>>> import numpy as np
>>> np.set_printoptions(precision=2, suppress=True, linewidth=100, floatmode="fixed")
>>> mat = np.loadtxt("layer12.csv", delimiter=",")
>>> mat
array([[ 2.00, -1.00, -2.00,  2.00,  1.00],
       [ 0.00,  2.00,  2.00,  2.00,  0.00],
       [ 0.00,  0.00,  0.00,  1.00, -2.00],
       [ 0.00,  0.00,  0.00,  0.00,  2.00],
       [ 0.00,  0.00,  0.00,  0.00, -2.00]])
>>> np.round(mat @ np.linalg.pinv(mat) @ mat, 2) + 0
array([[ 2.00, -1.00, -2.00,  2.00,  1.00],
       [ 0.00,  2.00,  2.00,  2.00,  0.00],
       [ 0.00,  0.00,  0.00,  1.00, -2.00],
       [ 0.00,  0.00,  0.00,  0.00,  2.00],
       [ 0.00,  0.00,  0.00,  0.00, -2.00]])
>>> np.linalg.lstsq(mat[:-1].T, mat[-1])[2]
np.int32(4)
>>> U, sv, vt = np.linalg.svd(mat)
>>> sv.round(2) + 0
array([4.09, 3.35, 3.30, 0.38, 0.00])
>>> A2 = U[:, :4] @ np.diag(sv[:4]) @ vt[:4]
>>> print(round(np.linalg.norm(mat - A2) / np.linalg.norm(mat), 2))
0.0
>>> np.linalg.matrix_rank(mat, rtol=0.05)
np.int64(4)
>>> np.linalg.matrix_rank(A2)
np.int64(4)
>>> hat = np.triu(np.array([[2, 0, 0, 0, 3],
...     [1, 5, 0, 3, 4],
...     [2, 4, 0, 2, 3],
...     [0, 3, 1, 4, 4],
...     [4, 4, 1, 5, 0]]), 1) + np.eye(5)
>>> A2 = hat @ mat @ np.linalg.inv(hat)
>>> round(np.linalg.det(A2), 2)
np.float64(0.0)
>>> np.poly(A2)
array([ 1.00, -2.00, -4.00,  8.00,  0.00,  0.00])
>>> rk = np.linalg.matrix_rank(mat)
>>> rk
np.int64(4)
>>> N = np.linalg.svd(mat)[2][rk:].T
>>> np.linalg.matrix_rank(mat.T @ mat), np.linalg.matrix_rank(mat @ mat.T)
(np.int64(4), np.int64(4))
>>> print(np.allclose(mat @ N, 0))
True
>>> [int(np.linalg.matrix_rank(np.delete(mat, i, axis=0))) for i in range(5)]
[3, 3, 3, 4, 4]
>>> print(np.round(N[:, 0] / N[np.abs(N[:, 0]).round(6).argmax(), 0], 2) + 0)
[-0.50  1.00 -1.00  0.00  0.00]
>>> print(np.round(N @ N.T, 2) + 0)
[[ 0.11 -0.22  0.22  0.00  0.00]
 [-0.22  0.44 -0.44  0.00  0.00]
 [ 0.22 -0.44  0.44  0.00  0.00]
 [ 0.00  0.00  0.00  0.00  0.00]
 [ 0.00  0.00  0.00  0.00  0.00]]
>>> N.shape
(5, 1)
>>> [int(np.linalg.matrix_rank(mat[:i])) for i in range(1, len(mat) + 1)]
[1, 2, 3, 4, 4]
>>> [int(np.linalg.matrix_rank(mat[:, :j + 1])) for j in range(5)]
[1, 2, 2, 3, 4]
>>> F = np.loadtxt("arr.csv", delimiter=",")
>>> F
array([[ 0.72, -1.36,  0.97, -1.25],
       [ 1.08, -1.23,  1.04, -0.78],
       [ 1.54, -1.44,  0.82, -1.00],
       [ 1.40, -1.10,  1.30, -1.06],
       [ 0.86, -1.22,  0.62, -0.98],
       [ 0.59, -1.27,  0.74, -1.51],
       [ 0.69, -0.92,  1.04, -1.18],
       [ 0.94, -1.13,  0.53, -1.31],
       [ 0.85, -1.02,  1.30, -0.58],
       [ 0.81, -1.12,  0.72, -1.22],
       [ 1.31, -1.28,  0.67, -0.60],
       [ 1.20, -1.12,  0.86, -0.91],
       [ 1.04, -1.21,  1.58, -1.11],
       [ 1.18, -0.84,  1.02, -1.56],
       [ 1.23, -1.20,  1.60, -0.39],
       [ 0.54, -0.89,  0.74, -0.93],
       [ 0.53,  1.52,  2.32,  0.20],
       [ 0.76,  2.29,  1.74, -0.03],
       [ 1.07,  1.11,  1.53, -0.03],
       [ 0.91,  1.96,  1.89, -0.36],
       [ 1.27,  2.07,  2.36,  0.44],
       [ 1.51,  1.77,  2.20, -0.11],
       [ 0.95,  2.04,  2.42, -0.57],
       [ 0.79,  2.10,  2.10, -0.46],
       [ 0.84,  1.98,  1.56, -0.05],
       [ 1.17,  1.50,  2.07,  0.08],
       [ 0.93,  1.74,  1.37,  0.10],
       [ 0.62,  2.34,  1.94,  0.20],
       [ 0.84,  1.47,  1.99,  0.07],
       [ 0.62,  2.07,  1.85,  0.22],
       [ 1.01,  2.04,  1.81,  0.33],
       [ 0.64,  1.92,  1.74,  0.22]])
>>> cov = np.cov(F, rowvar=False)
>>> cov.shape
(4, 4)
>>> np.linalg.eigvalsh(cov)[::-1]
array([2.94, 0.12, 0.08, 0.05])
>>> np.corrcoef(F.T)
array([[ 1.00, -0.21, -0.02, -0.08],
       [-0.21,  1.00,  0.84,  0.85],
       [-0.02,  0.84,  1.00,  0.77],
       [-0.08,  0.85,  0.77,  1.00]])
>>> np.polyfit(F[:, 0], F[:, 1], 1)
array([-1.18,  1.49])
>>> lab = F[:, 1] > np.median(F[:, 1])
>>> f = F[lab].mean(axis=0) - F[~lab].mean(axis=0)
>>> f
array([-0.10,  3.02,  0.96,  1.04])
>>> print(((F - F.mean(axis=0)) @ f > 0).astype(int))
[0 0 0 0 0 0 0 0 0 0 0 0 0 0 0 0 1 1 1 1 1 1 1 1 1 1 1 1 1 1 1 1]
>>> lab.astype(int)
array([0, 0, 0, 0, 0, 0, 0, 0, 0, 0, 0, 0, 0, 0, 0, 0, 1, 1, 1, 1, 1, 1, 1, 1, 1, 1, 1, 1, 1, 1, 1,
       1])
>>> basis = F[[7, 2]].astype(float)
>>> for _ in range(3):
...     lab = np.linalg.norm(F[:, None] - basis, axis=-1).argmin(axis=1)
...     basis = np.array([F[lab == j].mean(axis=0) for j in range(2)])
... 
>>> lab
array([1, 1, 1, 1, 1, 1, 1, 1, 1, 1, 1, 1, 1, 1, 1, 1, 0, 0, 0, 0, 0, 0, 0, 0, 0, 0, 0, 0, 0, 0, 0,
       0])
>>> np.abs(basis[1] - basis[0]).argmax()
np.int64(1)
>>> print(basis[1] - basis[0])
[ 0.10 -3.02 -0.96 -1.04]
>>> np.bincount(lab)
array([16, 16])
>>> A2 = np.c_[F[:, :3] @ np.array([[-1, 1, -1], [-3, 0, -3], [2, -1, -1]]), np.array([8, 1, 0, 7, 8, 4, 4, 5, 6, 5, 3, 0, 1, 7, 8, 4, 8, 8, 9, 6, 6, 6, 8, 1, 6, 0, 8, 2, 6, 8, 4, 1])]
>>> A2
array([[ 5.30, -0.25,  2.39,  8.00],
       [ 4.69,  0.04,  1.57,  1.00],
       [ 4.42,  0.72,  1.96,  0.00],
       [ 4.50,  0.10,  0.60,  7.00],
       [ 4.04,  0.24,  2.18,  8.00],
       [ 4.70, -0.15,  2.48,  4.00],
       [ 4.15, -0.35,  1.03,  4.00],
       [ 3.51,  0.41,  1.92,  5.00],
       [ 4.81, -0.45,  0.91,  6.00],
       [ 3.99,  0.09,  1.83,  5.00],
       [ 3.87,  0.64,  1.86,  3.00],
       [ 3.88,  0.34,  1.30,  0.00],
       [ 5.75, -0.54,  1.01,  1.00],
       [ 3.38,  0.16,  0.32,  7.00],
       [ 5.57, -0.37,  0.77,  8.00],
       [ 3.61, -0.20,  1.39,  4.00],
       [-0.45, -1.79, -7.41,  8.00],
       [-4.15, -0.98, -9.37,  8.00],
       [-1.34, -0.46, -5.93,  9.00],
       [-3.01, -0.98, -8.68,  6.00],
       [-2.76, -1.09, -9.84,  6.00],
       [-2.42, -0.69, -9.02,  6.00],
       [-2.23, -1.47, -9.49,  8.00],
       [-2.89, -1.31, -9.19,  1.00],
       [-3.66, -0.72, -8.34,  6.00],
       [-1.53, -0.90, -7.74,  0.00],
       [-3.41, -0.44, -7.52,  8.00],
       [-3.76, -1.32, -9.58,  2.00],
       [-1.27, -1.15, -7.24,  6.00],
       [-3.13, -1.23, -8.68,  8.00],
       [-3.51, -0.80, -8.94,  4.00],
       [-2.92, -1.10, -8.14,  1.00]])
>>> np.linalg.norm(np.linalg.qr(F)[0].T @ A2, axis=0) ** 2 / ((A2 ** 2).sum(axis=0) + 1e-12)
array([1.00, 1.00, 1.00, 0.74])
>>> print(np.round(np.linalg.norm(A2 - F @ np.linalg.lstsq(F, A2)[0], axis=0), 2) + 0)
[ 0.00  0.00  0.00 16.48]
